$ ipython --no-banner

In [1]: import numpy as np

In [2]: from numpy import linalg as LA

In [3]: np.set_printoptions(precision=1, suppress=True, linewidth=140, floatmode="fixed")

In [4]: tidy = lambda a: np.round(a, 1) + 0

In [5]: A2 = np.array([[-2, 9, -4, 8, 5, 9, -3],
   ...:     [-5, -7, -5, -3, 1, 4, -5],
   ...:     [1, 4, -2, 8, 2, 2, 5],
   ...:     [-7, 1, 4, 4, -6, 7, -8]])

In [6]: F = A2.T @ A2

In [7]: print(F)
[[ 79  14   3 -21  29 -85  92]
 [ 14 147  -5 129  40  68  20]
 [  3  -5  61 -17 -53 -32  -5]
 [-21 129 -17 153  29 104  -1]
 [ 29  40 -53  29  66  11  38]
 [-85  68 -32 104  11 150 -93]
 [ 92  20  -5  -1  38 -93 123]]

In [8]: ev, evecs = LA.eigh(F)

In [9]: vec = np.array([0, 2, 2, 0, 3, 3, 3])

In [10]: print(np.abs(F).sum(axis=1).max(), tidy(np.abs(ev).max()))
543 384.6

In [11]: print(tidy(evecs * np.maximum(ev, 0) @ evecs.T))
[[ 79.0  14.0   3.0 -21.0  29.0 -85.0  92.0]
 [ 14.0 147.0  -5.0 129.0  40.0  68.0  20.0]
 [  3.0  -5.0  61.0 -17.0 -53.0 -32.0  -5.0]
 [-21.0 129.0 -17.0 153.0  29.0 104.0  -1.0]
 [ 29.0  40.0 -53.0  29.0  66.0  11.0  38.0]
 [-85.0  68.0 -32.0 104.0  11.0 150.0 -93.0]
 [ 92.0  20.0  -5.0  -1.0  38.0 -93.0 123.0]]

In [12]: ev, evecs = LA.eigh(F)

In [13]: print(tidy(np.abs(evecs[:, -1])))
[0.2 0.5 0.1 0.6 0.1 0.6 0.2]

In [14]: print(tidy(ev))
[  0.0   0.0   0.0  24.7 104.1 265.6 384.6]

In [15]: print(tidy(LA.eigvalsh(F @ F)))
[     0.0      0.0      0.0    608.8  10830.9  70559.3 147936.0]

In [16]: print(tidy(evecs @ np.diag(ev) @ evecs.T))
[[ 79.0  14.0   3.0 -21.0  29.0 -85.0  92.0]
 [ 14.0 147.0  -5.0 129.0  40.0  68.0  20.0]
 [  3.0  -5.0  61.0 -17.0 -53.0 -32.0  -5.0]
 [-21.0 129.0 -17.0 153.0  29.0 104.0  -1.0]
 [ 29.0  40.0 -53.0  29.0  66.0  11.0  38.0]
 [-85.0  68.0 -32.0 104.0  11.0 150.0 -93.0]
 [ 92.0  20.0  -5.0  -1.0  38.0 -93.0 123.0]]

In [17]: print(ev.sum(), np.trace(F))
779.0 779

In [18]: print(tidy(LA.eigvalsh(F + -1 * np.eye(7))))
[ -1.0  -1.0  -1.0  23.7 103.1 264.6 383.6]

In [19]: print((ev > 1e-8).sum(), (ev < -1e-8).sum())
4 0

In [20]: rank = LA.matrix_rank(F)

In [21]: print(rank)
4

In [22]: N = LA.svd(F)[2][rank:].T

In [23]: print(N.shape)
(7, 3)

In [24]: print(tidy(F @ N))
[[0.0 0.0 0.0]
 [0.0 0.0 0.0]
 [0.0 0.0 0.0]
 [0.0 0.0 0.0]
 [0.0 0.0 0.0]
 [0.0 0.0 0.0]
 [0.0 0.0 0.0]]

In [25]: A = np.load("out0.npy")

In [26]: print(A)
[[-2 -2 -2 -2]
 [-2  2 -2  2]
 [-2 -2 -2 -2]
 [-2  2 -2  2]]

In [27]: theta = np.radians(15)

In [28]: Rm = np.eye(4)

In [29]: Rm[0, 0] = Rm[3, 3] = np.cos(theta)

In [30]: Rm[0, 3], Rm[3, 0] = -np.sin(theta), np.sin(theta)

In [31]: print(tidy(Rm))
[[ 1.0  0.0  0.0 -0.3]
 [ 0.0  1.0  0.0  0.0]
 [ 0.0  0.0  1.0  0.0]
 [ 0.3  0.0  0.0  1.0]]

In [32]: A2 = A @ Rm.T

In [33]: print(np.allclose(A @ A.T, A2 @ A2.T))
True

In [34]: print(tidy(LA.det(Rm)), tidy(np.trace(Rm)))
1.0 3.9

In [35]: print(np.allclose(LA.norm(A, axis=1), LA.norm(A2, axis=1)))
True

In [36]: print(tidy(np.poly(Rm)))
[ 1.0 -3.9  5.9 -3.9  1.0]

In [37]: print(tidy(LA.det(2 * Rm)), tidy(LA.det(Rm)))
16.0 1.0

In [38]: print(tidy(LA.eigvals(Rm)))
[1.0+0.3j 1.0-0.3j 1.0+0.0j 1.0+0.0j]

In [39]: print(tidy(np.einsum("ii->", Rm)))
3.9

In [40]: ev, evecs = LA.eigh(A)

In [41]: vec = np.array([-2, 2, 7, -9])

In [42]: print((np.sign(evecs[:, -1].round(6)) == np.sign(evecs[0, -1].round(6))).astype(int))
[1 0 1 0]

In [43]: print(tidy(evecs * np.maximum(ev, 0) @ evecs.T))
[[ 0.4 -1.0  0.4 -1.0]
 [-1.0  2.4 -1.0  2.4]
 [ 0.4 -1.0  0.4 -1.0]
 [-1.0  2.4 -1.0  2.4]]

In [44]: print(tidy(vec @ A @ vec / (vec @ vec)), tidy(ev[0]), tidy(ev[-1]))
1.4 -5.7 5.7

In [45]: print(tidy(LA.norm(F, 2) / LA.norm(F)))
0.8

In [46]: print(np.argsort(-LA.norm(F, axis=0).round(6), kind="stable")[:3])
[5 3 1]

In [47]: u = np.array([2, 0])

In [48]: print(np.cross(A[0, :3], A[1, :3]))
[ 8  0 -8]

In [49]: J = np.loadtxt("layer8.csv", delimiter=",")

In [50]: print(J)
[[ 2.7  5.0 -1.8  2.4]
 [ 3.5  2.7 -0.3 -5.0]
 [-1.4  3.8  4.5  1.1]
 [-2.1  3.2  4.0  3.5]
 [ 4.3  5.2 -3.9  2.1]
 [ 2.9  1.9 -1.3 -2.2]
 [-1.9  2.3  4.3  1.5]
 [-1.9  4.4  3.6  4.7]
 [ 3.3  4.9 -2.3  1.5]
 [ 1.0  1.8  0.6 -0.5]
 [-0.2  3.1  2.3  1.2]
 [-0.1  2.8  2.2  0.7]
 [-2.0  3.1  4.1  2.8]
 [ 1.0  5.2  0.6  3.0]
 [ 1.2  2.4  2.1 -3.6]
 [ 1.6  1.6 -0.6  0.0]
 [ 0.5  4.0  1.4  1.5]
 [-0.2  2.9  2.4  0.8]
 [ 0.0  1.8  1.4  1.0]
 [ 1.3  2.6 -0.2  1.2]
 [ 2.1  6.8 -2.5  7.6]
 [-1.6  3.9  4.2  2.1]
 [ 0.7  4.7  0.1  4.5]
 [ 1.7  2.7  0.4 -1.3]
 [-2.5 -0.5  5.2 -1.2]
 [ 0.0  3.7  2.1  1.5]
 [ 2.0  5.3 -1.7  4.8]
 [ 1.6  3.0  0.9 -1.8]
 [ 0.0  2.2  2.4 -0.6]
 [ 1.9  4.2 -1.0  2.6]
 [-1.2  3.4  2.8  3.5]
 [-1.7  4.0  3.6  3.9]
 [-1.1  4.0  2.4  4.4]
 [ 1.8  2.1  0.1 -1.5]
 [-0.4  0.6  3.2 -2.7]
 [-1.5  4.1  3.4  3.8]
 [-1.6  2.7  3.6  2.2]
 [-0.2  3.9  3.5 -0.5]]

In [51]: basis = J[[2, 13]].astype(float)

In [52]: for _ in range(6):
    ...:     idx = LA.norm(J[:, None] - basis, axis=-1).argmin(axis=1)
    ...:     basis = np.array([J[idx == j].mean(axis=0) for j in range(2)])
    ...: 

In [53]: print(idx)
[1 1 0 0 1 1 0 0 1 1 0 0 0 1 0 1 0 0 0 1 1 0 1 1 0 0 1 1 0 1 0 0 0 1 0 0 0 0]

In [54]: print(tidy(basis))
[[-0.9  3.0  3.1  1.4]
 [ 2.1  3.7 -0.8  1.1]]

In [55]: print(np.abs(basis[1] - basis[0]).argmax())
2
